$ python -q
>>> import numpy as np
>>> np.set_printoptions(precision=2, suppress=True, linewidth=120)
>>> arr = np.loadtxt("mat.csv", delimiter=",")
>>> print(arr)
[[1. 1. 0.]
 [2. 0. 1.]
 [1. 2. 1.]]
>>> evals, vecs = np.linalg.eig(arr)
>>> print(np.round(arr @ vecs[:, 0] - evals[0] * vecs[:, 0], 2) + 0)
[0. 0. 0.]
>>> print(np.sort(np.linalg.eigvals(arr.T)))
[-1.46  0.76  2.7 ]
>>> print(np.sort(np.linalg.eigvals(arr @ arr)))
[0.58 2.13 7.29]
>>> M2 = np.array([[2, 0, 2], [2, 1, 1]])
>>> W2 = np.kron(M2, arr)
>>> print(W2.shape)
(6, 9)
>>> print(round(np.linalg.norm(W2, 2), 2), np.round(np.linalg.norm(M2, 2) * np.linalg.norm(arr, 2), 2))
11.51 11.51
>>> Q = arr.astype(float).copy()
>>> for j in range(3):
...     Q[:, j] -= Q[:, :j] @ (Q[:, :j].T @ Q[:, j])
...     Q[:, j] /= np.linalg.norm(Q[:, j])
... 
>>> print(Q)
[[ 0.41  0.27 -0.87]
 [ 0.82 -0.53  0.22]
 [ 0.41  0.8   0.44]]
>>> rng = np.random.default_rng(170)
>>> z = rng.permutation(3)
>>> print(z)
[1 2 0]
>>> M2 = arr[z][:, z]
>>> print(M2)
[[0. 1. 2.]
 [2. 1. 1.]
 [1. 0. 1.]]
>>> print(np.allclose(M2, arr))
False
>>> M2 = np.array([[1, 1], [1, -1]])
>>> A = np.kron(M2, np.kron(M2, M2))[rng.permutation(8)][:3]
>>> print(A)
[[ 1 -1 -1  1  1 -1 -1  1]
 [ 1 -1 -1  1 -1  1  1 -1]
 [ 1  1 -1 -1  1  1 -1 -1]]
>>> M2 = A + rng.integers(-2, 3, (3, 1)) @ rng.integers(-2, 3, (1, 8))
>>> print(M2)
[[-1 -3 -3  0  2 -3  0  2]
 [-3 -5 -5 -1  1 -3  3  1]
 [-1 -1 -3 -2  2 -1  0  0]]
>>> print(M2 - A)
[[-2 -2 -2 -1  1 -2  1  1]
 [-4 -4 -4 -2  2 -4  2  2]
 [-2 -2 -2 -1  1 -2  1  1]]
>>> print(A.ravel(order="F"))
[ 1  1  1 -1 -1  1 -1 -1 -1  1  1 -1  1 -1  1 -1  1  1 -1  1 -1  1 -1 -1]
>>> t3 = A.reshape(3, 2, -1)
>>> print(t3.sum(axis=1))
[[ 2 -2 -2  2]
 [ 0  0  0  0]
 [ 2  2 -2 -2]]
>>> print(t3.shape)
(3, 2, 4)
>>> print(np.einsum("ihd,jhd->hij", t3, t3).shape)
(2, 3, 3)
>>> print(np.swapaxes(t3, 1, 2)[0])
[[ 1  1]
 [-1 -1]
 [-1 -1]
 [ 1  1]]
>>> M2 = np.array([[1, 3, 2],
...     [2, 3, 2],
...     [3, 0, 1],
...     [2, 1, 0],
...     [0, 2, 3],
...     [0, 1, 3],
...     [3, 1, 3],
...     [1, 1, 1]])
>>> print(np.linalg.matrix_rank(A @ M2))
3
>>> print(np.einsum("ij,ij->i", A, A))
[8 8 8]
>>> print(np.einsum("ik,kj->ij", A, M2))
[[-4  2 -3]
 [ 0  0  1]
 [-6  6  5]]
>>> f = np.array([1, 2])
>>> print(np.convolve(A[1], f))
[ 1  1 -3 -1  1 -1  3  1 -2]
>>> print(np.array([np.convolve(row, f, "same") for row in A]))
[[ 1  1 -3 -1  3  1 -3 -1]
 [ 1  1 -3 -1  1 -1  3  1]
 [ 1  3  1 -3 -1  3  1 -3]]
>>> print(np.cross(A[1, :3], A[2, :3]))
[2 0 2]
>>> m1 = np.load("sample11.npy")
>>> print(m1)
[[-1.02 -1.99 -2.02]
 [-0.98 -2.03 -2.01]
 [-1.   -1.99 -1.96]
 [-0.97 -2.02 -2.02]
 [-0.99 -1.99 -1.94]
 [-1.01 -2.02 -1.99]
 [ 0.99  0.95  0.01]
 [ 1.    1.02 -0.01]
 [ 1.01  0.98  0.01]
 [ 1.    0.99 -0.01]
 [ 0.99  1.01 -0.03]
 [ 0.96  1.01  0.03]
 [ 1.99  1.99  0.01]
 [ 2.02  2.   -0.01]
 [ 2.    1.98  0.02]
 [ 1.99  2.01  0.01]
 [ 1.99  2.01 -0.02]
 [ 1.99  2.04 -0.05]]
>>> Xc = m1 - m1.mean(axis=0)
>>> vecs = np.linalg.svd(Xc)[2][:2]
>>> M2 = Xc - Xc @ vecs.T @ vecs
>>> print(np.diag(vecs.T @ vecs))
[0.55 0.56 0.89]
>>> print(M2.std(axis=0))
[0.01 0.01 0.01]
>>> W2 = m1[[2, 1]].astype(float)
>>> for _ in range(3):
...     z = np.linalg.norm(m1[:, None] - W2, axis=-1).argmin(axis=1)
...     W2 = np.array([m1[z == j].mean(axis=0) for j in range(2)])
... 
>>> print(z)
[1 1 1 1 1 1 0 0 0 0 0 0 0 0 0 0 0 0]
>>> print(np.abs(W2[1] - W2[0]).argmax())
1
>>> print(W2[1] - W2[0])
[-2.49 -3.51 -1.99]
>>> print(np.bincount(z))
[12  6]
>>> z = rng.integers(0, 3, 3)
>>> F = np.array([[8, -2, 3], [9, -1, 5], [-2, -6, 6]]) * (z[:, None] == z)
>>> print(F)
[[ 8 -2  3]
 [ 9 -1  5]
 [-2 -6  6]]
>>> print(np.linalg.matrix_rank(F))
3
>>> F[3]
Traceback (most recent call last):
  File "<python-input-58>", line 1, in <module>
    F[3]
    ~^^^
IndexError: index 3 is out of bounds for axis 0 with size 3
>>> print(np.round(np.linalg.norm(F), 2))
16.12
>>> np.linalg.rank(F)
Traceback (most recent call last):
  File "<python-input-60>", line 1, in <module>
    np.linalg.rank(F)
    ^^^^^^^^^^^^^^
AttributeError: module 'numpy.linalg' has no attribute 'rank'
>>> print(np.unravel_index(np.abs(F).argmax(), F.shape))
(np.int64(1), np.int64(0))
>>> print(np.count_nonzero(F))
9
>>> print(np.linalg.svd(F, compute_uv=False))
[13.67  8.45  1.32]
>>> M2 = F / np.sqrt((F ** 2).mean(axis=1, keepdims=True))
>>> print(np.linalg.matrix_rank(M2) == np.linalg.matrix_rank(F))
True
>>> print(np.linalg.norm(M2, axis=1))
[1.73 1.73 1.73]
>>> proj = np.triu(np.array([[1, 1, -1], [-1, 2, 0], [-3, -3, 1]]), 1) + np.eye(3)
>>> M2 = proj @ F @ np.linalg.inv(proj)
>>> print(np.linalg.matrix_rank(M2))
3
>>> print(np.trace(M2), np.trace(F))
13.0 13
>>> K = -1 * np.eye(3) + np.eye(3, k=1)
>>> print(K)
[[-1.  1.  0.]
 [ 0. -1.  1.]
 [ 0.  0. -1.]]
>>> w1 = np.array([[0, 2, 4], [0, 4, 5], [2, 0, 0]])
>>> b = np.array([3, 0, 2])
>>> hid = np.maximum(K @ w1 + b, 0)
>>> print((hid > 0).mean(axis=0))
[1.   0.33 0.67]
>>> print((hid > 0).astype(int))
[[1 1 1]
 [1 0 0]
 [1 0 1]]
>>> W2 = np.array([[0, 3, -1], [3, -1, -3], [-1, -3, 2]])
>>> print(w1 @ W2)
[[  2 -14   2]
 [  7 -19  -2]
 [  0   6  -2]]
>>> print(hid @ W2)
[[ 3. -2. -3.]
 [ 0. 15. -5.]
 [-2. -3.  3.]]
>>> print(np.einsum("ij,ji->", K, K))
3.0
>>> print(np.linalg.eigvals(K))
[-1. -1. -1.]
>>> M2 = K / np.linalg.norm(K, axis=1, keepdims=True)
>>> gram = M2 @ M2.T
>>> print((gram - 2 * np.eye(3)).round(6).argmax(axis=1))
[2 0 0]
>>> print(np.argwhere(np.triu(np.abs(gram) > 0.95, 1)))
[]
>>> print((np.abs(gram) > 0.9).astype(int))
[[1 0 0]
 [0 1 0]
 [0 0 1]]
>>> print(np.linalg.norm(M2, axis=1))
[1. 1. 1.]
>>> print(gram)
[[ 1.   -0.5   0.  ]
 [-0.5   1.   -0.71]
 [ 0.   -0.71  1.  ]]
>>> vec = np.array([9, 4, 7])
>>> rhs = K @ vec
>>> print(rhs)
[-5.  3. -7.]
>>> print(np.linalg.solve(K, rhs + K[:, 0]))
[10.  4.  7.]
>>> print(np.linalg.solve(K.T, K[1]))
[-0.  1. -0.]
>>> z = rng.permutation(3)
>>> M2 = K[:, z] * rng.choice([-1, 1], 3)
>>> print(M2)
[[ 1. -0. -1.]
 [-0. -1.  1.]
 [-0.  1. -0.]]
>>> Uu, _, Vt = np.linalg.svd(K.T @ M2)
>>> print(z)
[0 2 1]
>>> W0 = np.loadtxt("data.csv", delimiter=",")
>>> print(W0)
[[-17.99   5.99 -11.97]
 [-16.65   4.89  -9.7 ]
 [-14.97   3.73  -7.85]
 [-12.47   2.24  -5.72]
 [ -4.72  -0.72  -1.22]
 [  1.97   6.27  -2.  ]
 [  1.8    7.84  -2.68]
 [  0.58  13.17  -5.12]
 [  0.48  13.5   -5.28]
 [  0.41  13.73  -5.39]
 [ -0.8   17.26  -7.1 ]
 [ -2.34  21.18  -9.03]
 [ -2.73  22.09  -9.48]
 [ -3.11  22.98  -9.93]
 [-14.68  45.55 -21.5 ]
 [-16.81  49.27 -23.43]]
>>> vec = np.array([0, 3, 0])
>>> rhs = W0 @ vec
>>> try:
...     np.linalg.solve(W0, rhs)
... except np.linalg.LinAlgError as e:
...     print(e)
... 
Last 2 dimensions of the array must be square
>>> print(np.round(np.linalg.lstsq(W0, rhs)[0], 2) + 0)
[0. 3. 0.]
>>> rhs = rhs + 0.1 * rng.normal(size=16)
>>> print(rhs)
[ 17.89  14.57  11.19   6.7   -2.1   18.91  23.36  39.58  40.52  41.1   51.82  63.5   66.38  68.91 136.4  147.78]
>>> b, *_ = np.linalg.lstsq(W0, rhs)
>>> print(b.round(2) + 0)
[0.01 3.   0.  ]
>>> print(round(np.linalg.norm(rhs - W0 @ b), 2))
0.34
>>> Uu, sig = np.linalg.svd(W0)
Traceback (most recent call last):
  File "<python-input-111>", line 1, in <module>
    Uu, sig = np.linalg.svd(W0)
    ^^^^^^^
ValueError: too many values to unpack (expected 2)
>>> Uu, sig, Vt = np.linalg.svd(W0, full_matrices=False)
>>> print(np.allclose(Uu * sig @ Vt, W0))
True
>>> print(sig)
[96.28 31.65  2.94]
>>> print(np.round(np.sqrt((sig ** 2).sum()), 2), np.round(np.linalg.norm(W0), 2))
101.39 101.39
>>> print(np.round(Vt @ Vt.T, 2) + 0)
[[1. 0. 0.]
 [0. 1. 0.]
 [0. 0. 1.]]
>>> print(sig / sig[0])
[1.   0.33 0.03]
>>> print(np.abs(Uu[:, 0]).round(6).argmax())
15
>>> Xc = W0 - W0.mean(axis=0)
>>> vecs = np.linalg.svd(Xc)[2][:2]
>>> M2 = Xc - Xc @ vecs.T @ vecs
>>> print(np.diag(vecs.T @ vecs))
[0.86 0.92 0.22]
>>> print(M2.std(axis=0))
[0.21 0.17 0.51]
>>> print(np.round(np.cov(Xc @ vecs.T, rowvar=False), 2) + 0)
[[242.95   0.  ]
 [  0.    61.73]]
>>> print((Xc @ vecs.T).std(axis=0))
[15.09  7.61]
>>> vec = np.array([5, -2, -1])
>>> h1 = np.maximum(W0 @ vec, 0)
>>> print(h1)
[0. 0. 0. 0. 0. 0. 0. 0. 0. 0. 0. 0. 0. 0. 0. 0.]
>>> print(np.tanh(W0 @ vec))
[-1.  -1.  -1.  -1.  -1.  -0.6 -1.  -1.  -1.  -1.  -1.  -1.  -1.  -1.  -1.  -1. ]
>>> print(np.maximum(W0 @ (3 * vec), 0))
[0. 0. 0. 0. 0. 0. 0. 0. 0. 0. 0. 0. 0. 0. 0. 0.]
>>> mat = np.load("arr.npy")
>>> print(mat)
[[ 1.  3. -1. -2.]
 [ 2.  2. -2.  1.]
 [ 0.  0.  2.  1.]
 [ 0.  0.  2.  9.]]
>>> t3 = np.stack([mat, -3 * mat, mat[::-1]])
>>> print(np.linalg.matrix_rank(t3.reshape(3, -1)))
2
>>> proj = np.triu(np.array([[-2, 0, -1, -1], [2, -2, -2, 0], [0, -2, 2, -1], [-1, -2, 2, -2]]), 1) + np.eye(4)
>>> M2 = proj @ mat @ np.linalg.inv(proj)
>>> print(np.trace(M2), np.trace(mat))
14.0 14.0
>>> print(np.linalg.matrix_rank(M2))
4
>>> print(np.poly(M2))
[  1. -14.  45.  -4. -64.]
>>> print(round(np.linalg.det(M2), 2))
-64.0
>>> print(np.count_nonzero(mat))
12
>>> mat[:, 4]
Traceback (most recent call last):
  File "<python-input-142>", line 1, in <module>
    mat[:, 4]
    ~~~^^^^^^
IndexError: index 4 is out of bounds for axis 1 with size 4
>>> print(np.linalg.matrix_rank(mat))
4
>>> print(mat.shape)
(4, 4)
>>> data = np.load("block13.npy")
>>> print(data)
[[ 3  3  0]
 [ 1  4  0]
 [ 0  0 -5]]
>>> f = np.array([2, 0])
>>> print(np.convolve(data[2], f))
[  0   0 -10   0]
>>> print(np.polyval(f, data[2]))
[  0   0 -10]
>>> t3 = np.stack([arr, -3 * arr, arr[::-1]])
>>> print(np.linalg.matrix_rank(t3))
[3 3 3]
>>> print(np.linalg.matrix_rank(t3.reshape(3, -1)))
2
>>> print((t3 @ arr.T).shape)
(3, 3, 3)
>>> print(np.einsum("bij,cij->bc", t3, t3))
[[ 13. -39.  11.]
 [-39. 117. -33.]
 [ 11. -33.  13.]]
>>> f, r1 = data[0], data[2]
>>> print(f @ f)
18
>>> print(f @ r1)
0
>>> p = (f @ r1) / (f @ f) * f
>>> print(p)
[0. 0. 0.]
>>> print(np.outer(f, r1))
[[  0   0 -15]
 [  0   0 -15]
 [  0   0   0]]
>>> print((np.linalg.matrix_power((data != 0) + (data.T != 0) + np.eye(3), 3) > 0).astype(int))
[[1 1 0]
 [1 1 0]
 [0 0 1]]
>>> print((data != 0).astype(int))
[[1 1 0]
 [1 1 0]
 [0 0 1]]
>>> print(data @ data)
[[12 21  0]
 [ 7 19  0]
 [ 0  0 25]]
>>> print(round(np.linalg.det(data), 2))
-45.0
>>> gram = data.T @ data
>>> print((data @ data.T).shape)
(3, 3)
>>> print(np.linalg.matrix_rank(gram))
3
>>> print(np.trace(gram), (data ** 2).sum())
60 60
>>> print(np.diag(gram))
[10 25 25]
>>> print(gram)
[[10 13  0]
 [13 25  0]
 [ 0  0 25]]
